% ipython --no-banner

In [1]: import numpy as np

In [2]: np.set_printoptions(suppress=True, linewidth=100)

In [3]: def rd(a):
   ...:     return np.round(a, 2) + 0
   ...: 

In [4]: data = np.loadtxt("w.csv", delimiter=",")

In [5]: print(data)
[[12.  0.  6.  3.]
 [28.  0. 14.  7.]
 [ 8.  0.  4.  2.]]

In [6]: t = np.radians(72)

In [7]: Rm = np.eye(4)

In [8]: Rm[3, 3] = Rm[2, 2] = np.cos(t)

In [9]: Rm[3, 2], Rm[2, 3] = -np.sin(t), np.sin(t)

In [10]: print(rd(Rm))
[[ 1.    0.    0.    0.  ]
 [ 0.    1.    0.    0.  ]
 [ 0.    0.    0.31  0.95]
 [ 0.    0.   -0.95  0.31]]

In [11]: B = data @ Rm.T

In [12]: np.allclose(data @ data.T, B @ B.T)
Out[12]: True

In [13]: rd(np.linalg.svd(data, compute_uv=False)), rd(np.linalg.svd(B, compute_uv=False))
Out[13]: (array([36.08,  0.  ,  0.  ]), array([36.08,  0.  ,  0.  ]))

In [14]: np.allclose(np.linalg.norm(data, axis=1), np.linalg.norm(B, axis=1))
Out[14]: True

In [15]: rd(np.abs(B - data).max(axis=0))
Out[15]: array([ 0.  ,  0.  ,  3.02, 18.15])

In [16]: rng = np.random.default_rng(7351)

In [17]: B = data + rng.integers(-2, 3, (3, 1)) @ rng.integers(-2, 3, (1, 4))

In [18]: B
Out[18]: 
array([[14.,  0.,  4.,  1.],
       [28.,  0., 14.,  7.],
       [ 8.,  0.,  4.,  2.]])

In [19]: print(B - data)
[[ 2.  0. -2. -2.]
 [ 0.  0.  0.  0.]
 [ 0.  0.  0.  0.]]

In [20]: np.linalg.matrix_rank(B - data, tol=1e-8)
Out[20]: np.int64(1)

In [21]: np.abs(B - data).sum(axis=1)
Out[21]: array([6., 0., 0.])

In [22]: print(np.linalg.lstsq(data[:-1].T, data[-1])[2])
1

In [23]: np.unique(data.round(6), axis=0).shape
Out[23]: (3, 4)

In [24]: print(np.abs(np.diag(np.linalg.qr(data)[1])) > 1e-9)
[ True False False]

In [25]: rd(np.trace(np.linalg.pinv(data) @ data))
Out[25]: np.float64(1.0)

In [26]: [round(float(x), 2) for x in np.linalg.svd(data, compute_uv=False)[:3]]
Out[26]: [36.08, 0.0, 0.0]

In [27]: rd(np.linalg.norm(data, 2) / np.linalg.norm(data))
Out[27]: np.float64(1.0)

In [28]: np.argsort(-np.linalg.norm(data, axis=0).round(6), kind="stable")[:3]
Out[28]: array([0, 2, 3])

In [29]: np.linalg.matrix_rank(data, rtol=0.1)
Out[29]: np.int64(1)

In [30]: arr = np.load("layer15.npy")

In [31]: print(arr)
[[1 0 0]
 [8 1 0]
 [8 9 1]]

In [32]: print(np.linalg.matrix_power(arr - np.diag(np.diag(arr)), 3))
[[0 0 0]
 [0 0 0]
 [0 0 0]]

In [33]: print(np.linalg.matrix_rank(arr - arr[0, 0] * np.eye(3)))
2

In [34]: print(np.prod(np.diag(arr)), rd(np.linalg.det(arr)))
1 1.0

In [35]: labels = rng.permutation(3)

In [36]: labels
Out[36]: array([1, 0, 2])

In [37]: B = arr[labels][:, labels]

In [38]: rd(np.linalg.det(B)), rd(np.linalg.det(arr[labels]))
Out[38]: (np.float64(1.0), np.float64(-1.0))

In [39]: B
Out[39]: 
array([[1, 8, 0],
       [0, 1, 0],
       [9, 8, 1]])

In [40]: np.linalg.cond(arr) > 100
Out[40]: np.True_

In [41]: [round(float(x), 2) for x in np.linalg.svd(arr, compute_uv=False)[:3]]
Out[41]: [13.77, 4.73, 0.02]

In [42]: x0 = np.array([2, 2, -1])

In [43]: y = arr @ x0

In [44]: y
Out[44]: array([ 2, 18, 33])

In [45]: rd(np.linalg.solve(arr.T, arr[0]))
Out[45]: array([1., 0., 0.])

In [46]: rd(np.linalg.solve(arr, 4 * y))
Out[46]: array([ 8.,  8., -4.])

In [47]: print(rd(np.linalg.solve(arr, y + arr[:, 1])))
[ 2.  3. -1.]

In [48]: print(rd(np.linalg.solve(arr, arr[:, 2])))
[0. 0. 1.]

In [49]: rank = np.linalg.matrix_rank(data)

In [50]: rank
Out[50]: np.int64(1)

In [51]: N = np.linalg.svd(data)[2][rank:].T

In [52]: rd(N @ N.T)
Out[52]: 
array([[ 0.24,  0.  , -0.38, -0.19],
       [ 0.  ,  1.  ,  0.  ,  0.  ],
       [-0.38,  0.  ,  0.81, -0.1 ],
       [-0.19,  0.  , -0.1 ,  0.95]])

In [53]: [int(np.linalg.matrix_rank(np.delete(data, i, axis=0))) for i in range(3)]
Out[53]: [1, 1, 1]

In [54]: rd(data @ N)
Out[54]: 
array([[0., 0., 0.],
       [0., 0., 0.],
       [0., 0., 0.]])

In [55]: K = np.load("block19.npy")

In [56]: K
Out[56]: 
array([[  5,  -3,   3, -12],
       [  4,   5,   2,  20],
       [ -5,   2,  -2,   8]])

In [57]: B = K / np.linalg.norm(K, axis=1, keepdims=True)

In [58]: C2 = B @ B.T

In [59]: rd(np.linalg.norm(B, axis=1))
Out[59]: array([1., 1., 1.])

In [60]: np.argwhere(np.triu(np.abs(C2) > 0.95, 1))
Out[60]: array([[0, 2]])

In [61]: (C2 - 2 * np.eye(3)).round(6).argmax(axis=1)
Out[61]: array([1, 2, 1])

In [62]: B = np.array([[5, 4], [1, 0]])

In [63]: Z = np.kron(B, K)

In [64]: Z
Out[64]: 
array([[ 25, -15,  15, -60,  20, -12,  12, -48],
       [ 20,  25,  10, 100,  16,  20,   8,  80],
       [-25,  10, -10,  40, -20,   8,  -8,  32],
       [  5,  -3,   3, -12,   0,   0,   0,   0],
       [  4,   5,   2,  20,   0,   0,   0,   0],
       [ -5,   2,  -2,   8,   0,   0,   0,   0]])

In [65]: Z.shape
Out[65]: (6, 8)

In [66]: [round(float(x), 2) for x in np.linalg.svd(K, compute_uv=False)[:3]]
Out[66]: [25.44, 9.03, 0.63]

In [67]: rd(np.linalg.norm(K, 2) / np.linalg.norm(K))
Out[67]: np.float64(0.94)

In [68]: np.linalg.matrix_rank(K, rtol=0.1)
Out[68]: np.int64(2)

In [69]: B = np.array([[-2, 2, 1], [2, 1, -1]])

In [70]: E = B.T @ B

In [71]: E
Out[71]: 
array([[ 8, -2, -4],
       [-2,  5,  1],
       [-4,  1,  2]])

In [72]: B = np.array([[6, 7, 8], [4, 3, 5]])

In [73]: Z = np.kron(B, E)

In [74]: Z.shape
Out[74]: (6, 9)

In [75]: rd(np.linalg.norm(Z, 2)), rd(np.linalg.norm(B, 2) * np.linalg.norm(E, 2))
Out[75]: (np.float64(152.68), np.float64(152.68))

In [76]: np.linalg.matrix_rank(Z)
Out[76]: np.int64(4)

In [77]: proj = np.triu(np.array([[6, 9, 3], [4, 1, 0], [1, 9, 6]]), 1) + np.eye(3)

In [78]: B = proj @ E @ np.linalg.inv(proj)

In [79]: np.linalg.matrix_rank(B)
Out[79]: np.int64(2)

In [80]: rd(np.linalg.det(B))
Out[80]: np.float64(0.0)

In [81]: w, vecs = np.linalg.eigh(E)

In [82]: rd(w)
Out[82]: array([ 0.  ,  4.15, 10.85])

In [83]: print(np.unique(w.round(6) + 0, return_counts=True)[1])
[1 1 1]

In [84]: print((w > 1e-8).sum(), (w < -1e-8).sum())
2 0

In [85]: np.abs(vecs[:, -1]).round(6).argmax()
Out[85]: np.int64(0)

In [86]: print(rd(vecs @ np.diag(w) @ vecs.T))
[[ 8. -2. -4.]
 [-2.  5.  1.]
 [-4.  1.  2.]]

In [87]: rd(np.linalg.svd(E, compute_uv=False))
Out[87]: array([10.85,  4.15,  0.  ])

In [88]: J = np.maximum(np.array([[0],
    ...:     [1],
    ...:     [1],
    ...:     [2],
    ...:     [0],
    ...:     [1],
    ...:     [2],
    ...:     [-1],
    ...:     [1],
    ...:     [2],
    ...:     [2],
    ...:     [2],
    ...:     [2],
    ...:     [1],
    ...:     [0],
    ...:     [2],
    ...:     [1],
    ...:     [2],
    ...:     [-1]]) @ np.array([[1, 1, 2]]) + np.array([2, -2, 1]), 0)

In [89]: J
Out[89]: 
array([[2, 0, 1],
       [3, 0, 3],
       [3, 0, 3],
       [4, 0, 5],
       [2, 0, 1],
       [3, 0, 3],
       [4, 0, 5],
       [1, 0, 0],
       [3, 0, 3],
       [4, 0, 5],
       [4, 0, 5],
       [4, 0, 5],
       [4, 0, 5],
       [3, 0, 3],
       [2, 0, 1],
       [4, 0, 5],
       [3, 0, 3],
       [4, 0, 5],
       [1, 0, 0]])

In [90]: np.argsort(-np.linalg.norm(J, axis=0).round(6), kind="stable")[:3]
Out[90]: array([2, 0, 1])

In [91]: [round(float(x), 2) for x in np.linalg.svd(J, compute_uv=False)[:3]]
Out[91]: [21.18, 2.1, 0.0]

In [92]: x0 = np.array([7, 8, 7, 6])

In [93]: K @ np.ones(4)
Out[93]: array([-7., 31.,  3.])

In [94]: K * x0
Out[94]: 
array([[ 35, -24,  21, -72],
       [ 28,  40,  14, 120],
       [-35,  16, -14,  48]])

In [95]: K @ x0
Out[95]: array([-40, 202,  15])

In [96]: mat = np.loadtxt("case9.csv", delimiter=",")

In [97]: mat
Out[97]: 
array([[  2.48,  -1.94,  14.9 ],
       [  7.77,  22.47,  -4.36],
       [ -9.19,  -9.41, -15.56],
       [ -2.94,  18.76, -22.22],
       [ -5.38,   6.31,  -2.53],
       [ 16.96,  13.24, -16.49],
       [ -8.31,  -1.09, -12.1 ],
       [ 10.48,  -4.29,  10.3 ],
       [  6.91,  22.97,   5.26],
       [ 16.45,   6.21,   2.91],
       [  4.46,  15.87, -15.26],
       [  1.93,   0.03,   8.23],
       [ 14.25,  10.55,  16.58],
       [  5.34,   7.87,   5.07],
       [-13.03, -15.25,   0.13],
       [ -5.37,  -2.35, -16.61],
       [ -3.1 ,  28.26, -26.51],
       [-24.07, -27.59, -13.63],
       [ -5.72, -20.52,  -3.71],
       [ -3.81,  -5.  ,   4.49],
       [-17.24, -27.39,   5.82],
       [-20.19, -16.66,   5.64]])

In [98]: proj = mat @ np.linalg.solve(mat.T @ mat, mat.T)

In [99]: np.allclose(proj @ proj, proj)
Out[99]: True

In [100]: np.linalg.matrix_rank(np.eye(22) - proj)
Out[100]: np.int64(19)

In [101]: rd(proj @ mat[:, 2])
Out[101]: 
array([ 14.9 ,  -4.36, -15.56, -22.22,  -2.53, -16.49, -12.1 ,  10.3 ,   5.26,   2.91, -15.26,
         8.23,  16.58,   5.07,   0.13, -16.61, -26.51, -13.63,  -3.71,   4.49,   5.82,   5.64])

In [102]: rd(np.trace(proj))
Out[102]: np.float64(3.0)

In [103]: cen = (mat - mat.mean(axis=0)) / mat.std(axis=0)

In [104]: np.argwhere(np.abs(cen) > 2)
Out[104]: array([[17,  0]])

In [105]: b = np.linalg.lstsq(np.delete(cen, 2, axis=1), cen[:, 2])[0]

In [106]: np.abs(b).argmax()
Out[106]: np.int64(1)

In [107]: rd(b)
Out[107]: array([ 0.73, -0.75])

In [108]: rd(1 - np.var(cen[:, 2] - np.delete(cen, 2, axis=1) @ b))
Out[108]: np.float64(0.34)

In [109]: F = np.load("data.npy")

In [110]: F
Out[110]: 
array([[ 36,  54, -18, -24],
       [ 54,  81, -27, -36],
       [-18, -27,   9,  12],
       [-24, -36,  12,  16]])

In [111]: w, vecs = np.linalg.eigh(F)

In [112]: x0 = np.array([-3, 3, 2, 0])

In [113]: rd(np.linalg.eigvalsh(F[1:, 1:]))
Out[113]: array([  0.,   0., 106.])

In [114]: np.abs(F).sum(axis=1).max(), np.abs(w).max()
Out[114]: (np.int64(198), np.float64(142.0))

In [115]: rd(vecs * np.abs(w) @ vecs.T)
Out[115]: 
array([[ 36.,  54., -18., -24.],
       [ 54.,  81., -27., -36.],
       [-18., -27.,   9.,  12.],
       [-24., -36.,  12.,  16.]])

In [116]: np.allclose(F[:-1].T @ np.linalg.lstsq(F[:-1].T, F[-1])[0], F[-1])
Out[116]: True

In [117]: print(rd(np.trace(np.linalg.pinv(F) @ F)))
1.0

In [118]: np.abs(np.diag(np.linalg.qr(F)[1])) > 1e-9
Out[118]: array([ True, False, False, False])

In [119]: left, sv, Vh = np.linalg.svd(F)

In [120]: np.argmax(sv[:-1] / (sv[1:] + 1e-6)) + 1
Out[120]: np.int64(1)

In [121]: rd(sv)
Out[121]: array([142.,   0.,   0.,   0.])

In [122]: B = left[:, :1] @ np.diag(sv[:1]) @ Vh[:1]

In [123]: print(rd(np.abs(F - B).max()))
0.0

In [124]: rd(B)
Out[124]: 
array([[ 36.,  54., -18., -24.],
       [ 54.,  81., -27., -36.],
       [-18., -27.,   9.,  12.],
       [-24., -36.,  12.,  16.]])

In [125]: np.linalg.matrix_rank(B)
Out[125]: np.int64(1)

In [126]: rd(np.linalg.norm(F - B) / np.linalg.norm(F))
Out[126]: np.float64(0.0)

In [127]: rank = np.linalg.matrix_rank(F)

In [128]: rank
Out[128]: np.int64(1)

In [129]: N = np.linalg.svd(F)[2][rank:].T

In [130]: np.allclose(F @ N, 0)
Out[130]: True

In [131]: rd(F @ N)
Out[131]: 
array([[0., 0., 0.],
       [0., 0., 0.],
       [0., 0., 0.],
       [0., 0., 0.]])

In [132]: np.linalg.matrix_rank(F.T @ F), np.linalg.matrix_rank(F @ F.T)
Out[132]: (np.int64(1), np.int64(1))

In [133]: N.shape
Out[133]: (4, 3)

In [134]: print([int(np.linalg.matrix_rank(np.delete(F, i, axis=0))) for i in range(4)])
[1, 1, 1, 1]

In [135]: proj = np.triu(np.array([[1, 2, 0, -1], [-2, 2, 2, 0], [-1, -1, 1, -1], [-2, 0, -2, 0]]), 1) + np.eye(4)

In [136]: B = proj @ F @ np.linalg.inv(proj)

In [137]: print(np.linalg.matrix_rank(B))
1

In [138]: M = np.array([[1, 0, 0, -2], [0, 0, 0, 0], [0, 2, 0, 0], [0, 0, 0, 0]])

In [139]: np.flatnonzero(np.linalg.matrix_power((M != 0) + (M.T != 0) + np.eye(4), 4)[0])
Out[139]: array([0, 3])

In [140]: rd(np.sort(np.linalg.eigvals(M).real))
Out[140]: array([0., 0., 0., 1.])

In [141]: left, sv, Vh = np.linalg.svd(M)

In [142]: vecs = Vh[:(sv > 1e-8).sum()]

In [143]: x0 = M[0] + -3 * M[2] + rng.integers(2) * np.eye(4)[1]

In [144]: x0
Out[144]: array([ 1., -5.,  0., -2.])

In [145]: print(np.allclose(vecs.T @ vecs @ x0, x0))
True

In [146]: rank = np.linalg.matrix_rank(M)

In [147]: print(rank)
2

In [148]: N = np.linalg.svd(M)[2][rank:].T

In [149]: M @ N
Out[149]: 
array([[0., 0.],
       [0., 0.],
       [0., 0.],
       [0., 0.]])

In [150]: [int(np.linalg.matrix_rank(M[:, :j + 1])) for j in range(4)]
Out[150]: [1, 2, 2, 2]

In [151]: N.shape
Out[151]: (4, 2)
